$ python -q
>>> import numpy as np
>>> np.set_printoptions(precision=2, suppress=True, linewidth=160)
>>> m1 = np.loadtxt("out18.csv", delimiter=",")
>>> m1
array([[1., 3., 0., 0., 0., 0.],
       [4., 5., 0., 0., 0., 0.],
       [4., 2., 0., 0., 0., 0.],
       [0., 0., 1., 3., 0., 0.],
       [0., 0., 4., 5., 0., 0.],
       [0., 0., 4., 2., 0., 0.],
       [0., 0., 0., 0., 1., 3.],
       [0., 0., 0., 0., 4., 5.],
       [0., 0., 0., 0., 4., 2.]])
>>> u = np.array([-4, -2, 2])
>>> np.convolve(m1[4], u)
array([  0.,   0., -16., -28.,  -2.,  10.,   0.,   0.])
>>> rng = np.random.default_rng(3162)
>>> labels = rng.permutation(6)
>>> Y = m1[:, labels] * rng.choice([-1, 1], 6)
>>> Y
array([[-3.,  1., -0.,  0., -0., -0.],
       [-5.,  4., -0.,  0., -0., -0.],
       [-2.,  4., -0.,  0., -0., -0.],
       [-0.,  0., -0.,  1., -0., -3.],
       [-0.,  0., -0.,  4., -0., -5.],
       [-0.,  0., -0.,  4., -0., -2.],
       [-0.,  0., -1.,  0., -3., -0.],
       [-0.,  0., -4.,  0., -5., -0.],
       [-0.,  0., -4.,  0., -2., -0.]])
>>> Uu, _, Vt = np.linalg.svd(m1.T @ Y)
>>> np.round(Uu @ Vt, 2) + 0
array([[ 0.,  1.,  0.,  0.,  0.,  0.],
       [-1.,  0.,  0.,  0.,  0.,  0.],
       [ 0.,  0.,  0.,  1.,  0.,  0.],
       [ 0.,  0.,  0.,  0.,  0., -1.],
       [ 0.,  0., -1.,  0.,  0.,  0.],
       [ 0.,  0.,  0.,  0., -1.,  0.]])
>>> np.round(np.linalg.lstsq(m1, Y)[0], 2) + 0
array([[ 0.,  1.,  0.,  0.,  0.,  0.],
       [-1.,  0.,  0.,  0.,  0.,  0.],
       [ 0.,  0.,  0.,  1.,  0.,  0.],
       [ 0.,  0.,  0.,  0.,  0., -1.],
       [ 0.,  0., -1.,  0.,  0.,  0.],
       [ 0.,  0.,  0.,  0., -1.,  0.]])
>>> Y = np.c_[m1[:, :5] @ np.array([[0, 0, 2, -1, -1],
...     [-2, -1, -1, -1, 2],
...     [2, -1, 0, 0, -2],
...     [2, -1, 1, 2, 0],
...     [-2, -1, 0, -1, 2]]), np.array([-2, 3, 3, 2, 0, 1, 1, 2, 0])]
>>> print(Y)
[[ -6.  -3.  -1.  -4.   5.  -2.]
 [-10.  -5.   3.  -9.   6.   3.]
 [ -4.  -2.   6.  -6.   0.   3.]
 [  8.  -4.   3.   6.  -2.   2.]
 [ 18.  -9.   5.  10.  -8.   0.]
 [ 12.  -6.   2.   4.  -8.   1.]
 [ -2.  -1.   0.  -1.   2.   1.]
 [ -8.  -4.   0.  -4.   8.   2.]
 [ -8.  -4.   0.  -4.   8.   0.]]
>>> np.linalg.matrix_rank(np.c_[m1, Y])
np.int64(7)
>>> np.round(np.linalg.norm(Y - m1 @ np.linalg.lstsq(m1, Y)[0], axis=0), 2) + 0
array([0.  , 0.  , 0.  , 0.  , 0.  , 2.69])
>>> feats = np.load("a.npy")
>>> feats
array([[-14.39,   7.43,   3.08, -15.45],
       [ 17.85,   9.49,  -9.38,   6.38],
       [ 29.78,   2.13,   4.21,  -2.77],
       [ -2.38,   2.13,   6.02, -14.82],
       [ -6.92,   5.89, -11.83,   5.62],
       [ -3.74,   6.9 ,  -4.75,   4.8 ],
       [ -4.04,  -7.33,  -1.43,   4.06],
       [  2.89,  -5.07,  -2.63,  12.41],
       [  0.64,   8.99, -12.41,   8.23],
       [  9.47,   8.55, -12.6 ,  -2.44],
       [-12.44, -19.41,  -9.  ,  -4.21],
       [  0.59, -21.52,  10.16,  10.87],
       [  1.36,  19.3 ,  -5.08,  11.65],
       [ -2.03,   0.38,  13.27,  -3.1 ],
       [-11.8 ,   3.79,   5.34,   6.03],
       [ -3.8 ,   1.52,  -5.19,   8.35],
       [  5.85,  12.5 ,   0.67, -13.34],
       [  0.85,   7.9 ,  -2.29,   4.25],
       [ 23.14,  10.2 ,   0.9 , -11.55],
       [ -8.25,   8.32,  -6.16,  -6.57],
       [ -7.58, -10.54,  -8.35,  -6.48],
       [ -5.53,   1.64,  -5.07,  -2.33],
       [  2.48,  -1.9 ,  -0.82,  17.93],
       [  1.21,  -1.38,  18.19,  -5.99],
       [ -1.58,   2.49,  -0.58,  16.36]])
>>> Y = feats / np.sqrt((feats ** 2).mean(axis=1, keepdims=True))
>>> np.linalg.matrix_rank(feats - feats.mean(axis=1, keepdims=True))
np.int64(3)
>>> print(np.linalg.norm(Y, axis=1))
[2. 2. 2. 2. 2. 2. 2. 2. 2. 2. 2. 2. 2. 2. 2. 2. 2. 2. 2. 2. 2. 2. 2. 2. 2.]
>>> q, evecs = np.linalg.qr(feats[:, :2])[0], np.linalg.qr(feats[:, 2:])[0]
>>> sig = np.linalg.svd(q.T @ evecs, compute_uv=False)
>>> sig
array([0.32, 0.01])
>>> round(np.linalg.norm(q @ q.T - evecs @ evecs.T, 2), 2)
np.float64(1.0)
>>> J = np.array([[-1, -1, -2, -1],
...     [-1, 0, 2, -2],
...     [-1, 0, 2, -2],
...     [1, -2, -1, -2],
...     [1, 0, 0, -1]])
>>> J[:, 2] = -1 * J[:, 0]
>>> J
array([[-1, -1,  1, -1],
       [-1,  0,  1, -2],
       [-1,  0,  1, -2],
       [ 1, -2, -1, -2],
       [ 1,  0, -1, -1]])
>>> # row 2 repeats row 1
>>> np.linalg.matrix_rank(J, rtol=0.1)
np.int64(3)
>>> round(float(np.linalg.norm(J, 2) / np.linalg.norm(J)), 2)
0.76
>>> print(np.linalg.cond(J) > 100)
True
>>> Uu, sig, Vt = np.linalg.svd(J)
>>> evecs = Vt[:(sig > 1e-8).sum()]
>>> x = J[2] + 2 * J[3] + rng.integers(2) * np.eye(4)[0]
>>> x
array([ 1., -4., -1., -6.])
>>> np.linalg.matrix_rank(np.vstack([J, x]))
np.int64(3)
>>> round(np.linalg.norm(x - evecs.T @ evecs @ x), 2)
np.float64(0.0)
>>> np.diag(evecs.T @ evecs)
array([0.5, 1. , 0.5, 1. ])
>>> np.round(evecs.T @ evecs, 2) + 0
array([[ 0.5,  0. , -0.5,  0. ],
       [ 0. ,  1. ,  0. ,  0. ],
       [-0.5,  0. ,  0.5,  0. ],
       [ 0. ,  0. ,  0. ,  1. ]])
>>> Y = J[0, 0] * J[1:] - np.outer(J[1:, 0], J[0])
>>> Y
array([[ 0, -1,  0,  1],
       [ 0, -1,  0,  1],
       [ 0,  3,  0,  3],
       [ 0,  1,  0,  2]])
>>> np.flatnonzero(~Y.round(6).any(axis=1))
array([], dtype=int64)
>>> J[:, 0] / J[0, 0]
array([ 1.,  1.,  1., -1., -1.])
>>> print(np.linalg.matrix_rank(Y), np.linalg.matrix_rank(J))
2 3
>>> F = np.loadtxt("dump.csv", delimiter=",")
>>> F
array([[-3.,  2., -3., -1., -1.],
       [-2., -3.,  0., -2., -3.],
       [-2., -2., -1., -1.,  1.],
       [-2., -3.,  0., -2., -3.]])
>>> Uu, sig, Vt = np.linalg.svd(F)
>>> sig.round(2) + 0
array([7.59, 4.75, 2.62, 0.  ])
>>> Y = Uu[:, :3] @ np.diag(sig[:3]) @ Vt[:3]
>>> round(float(np.abs(F - Y).max()), 2)
0.0
>>> print(Y.round(2) + 0)
[[-3.  2. -3. -1. -1.]
 [-2. -3.  0. -2. -3.]
 [-2. -2. -1. -1.  1.]
 [-2. -3.  0. -2. -3.]]
>>> Y = F / np.linalg.norm(F, axis=1, keepdims=True)
>>> gram = Y @ Y.T
>>> np.argwhere(np.triu(np.abs(gram) > 0.95, 1))
array([[1, 3]])
>>> print((np.abs(gram) > 0.9).astype(int))
[[1 0 0 0]
 [0 1 0 1]
 [0 0 1 0]
 [0 1 0 1]]
>>> np.linalg.norm(Y, axis=1)
array([1., 1., 1., 1.])
>>> np.degrees(np.arccos(np.clip(gram[1, 3], -1, 1)))
np.float64(0.0)
>>> gram
array([[1.  , 0.2 , 0.31, 0.2 ],
       [0.2 , 1.  , 0.53, 1.  ],
       [0.31, 0.53, 1.  , 0.53],
       [0.2 , 1.  , 0.53, 1.  ]])
>>> W0 = np.loadtxt("layer19.csv", delimiter=",")
>>> W0
array([[ 0.97,  0.17, -0.02],
       [ 0.17,  0.05,  0.14],
       [-0.02,  0.14,  0.98]])
>>> labels = rng.permutation(3)
>>> print(labels)
[1 2 0]
>>> Y = W0[labels][:, labels]
>>> np.round(np.sort(np.abs(np.linalg.eigvals(Y))), 2) + 0
array([0., 1., 1.])
>>> np.round(np.trace(Y), 2)
np.float64(2.0)
>>> print(round(np.linalg.det(Y), 2), round(np.linalg.det(W0[labels]), 2))
0.0 0.0
>>> np.allclose(Y, W0)
False
>>> W2 = np.array([[0.1, -0.9, 1.1, 0.8],
...     [-0.6, -1.7, -0.7, 1.8],
...     [1.3, -0.4, -1.7, -0.3]])
>>> mat = np.array([[3, 3, 3],
...     [-3, 3, 0],
...     [1, 0, -3],
...     [2, 3, -2],
...     [1, -3, -2],
...     [2, 2, -1],
...     [0, -1, -2],
...     [1, -2, 3],
...     [1, 1, 0],
...     [0, 3, -2],
...     [3, 0, -2]]) @ W2 + 0.1 * rng.normal(size=(11, 4))
>>> mat
array([[ 2.23, -8.91, -3.88,  6.91],
       [-2.2 , -2.57, -5.4 ,  3.19],
       [-3.79,  0.13,  6.12,  1.49],
       [-4.15, -6.1 ,  3.45,  7.54],
       [-0.94,  5.1 ,  6.62, -3.92],
       [-2.46, -4.68,  2.29,  5.64],
       [-2.19,  2.45,  4.23, -1.19],
       [ 5.38,  1.38, -2.6 , -3.6 ],
       [-0.6 , -2.72,  0.52,  2.55],
       [-4.41, -4.39,  1.22,  6.06],
       [-2.32, -1.68,  6.91,  3.1 ]])
>>> Xc = mat - mat.mean(axis=0)
>>> Uu, sig, Vt = np.linalg.svd(Xc, full_matrices=False)
>>> np.abs(Vt[0]).argmax()
np.int64(1)
>>> np.searchsorted(np.cumsum(sig ** 2) / (sig ** 2).sum(), 0.9) + 1
np.int64(2)
>>> np.abs(Vt[-1])
array([0.3 , 0.64, 0.03, 0.7 ])
>>> proj = mat @ np.linalg.solve(mat.T @ mat, mat.T)
>>> print(np.allclose(proj @ proj, proj))
True
>>> proj @ mat[:, 1]
array([-8.91, -2.57,  0.13, -6.1 ,  5.1 , -4.68,  2.45,  1.38, -2.72, -4.39, -1.68])
>>> print(np.diag(proj))
[0.65 0.51 0.5  0.29 0.3  0.27 0.13 0.36 0.22 0.26 0.52]
>>> print(round(np.trace(proj), 2))
4.0
>>> x = np.array([0, 3, 2, 0])
>>> target = mat @ x
>>> np.round(np.linalg.solve(mat.T @ mat, mat.T @ target), 2) + 0
array([0., 3., 2., 0.])
>>> target = target + 0.02 * rng.normal(size=11)
>>> target
array([-34.5 , -18.51,  12.66, -11.4 ,  28.56,  -9.45,  15.82,  -1.03,  -7.12, -10.73,   8.77])
>>> c, *_ = np.linalg.lstsq(mat, target)
>>> c.round()
array([0., 3., 2., 0.])
>>> round(np.linalg.norm(target - mat @ c), 2)
np.float64(0.03)
>>> data = np.load("run17.npy")
>>> data
array([[ 2, -8,  0,  0],
       [ 9,  6,  0,  0],
       [ 0,  0,  2, -8],
       [ 0,  0,  9,  6]])
>>> x = np.array([-2, -2, 2, 2])
>>> target = data @ x
>>> c, lr = np.zeros(4), 1 / np.linalg.norm(data, 2) ** 2
>>> for i in range(250):
...     c -= lr * data.T @ (data @ c - target)
...     if i % 50 == 0: print(i, round(np.linalg.norm(data @ c - target), 2))
... 
0 1.68
50 0.0
100 0.0
150 0.0
200 0.0
>>> round(float(np.linalg.cond(data)), 2)
1.56
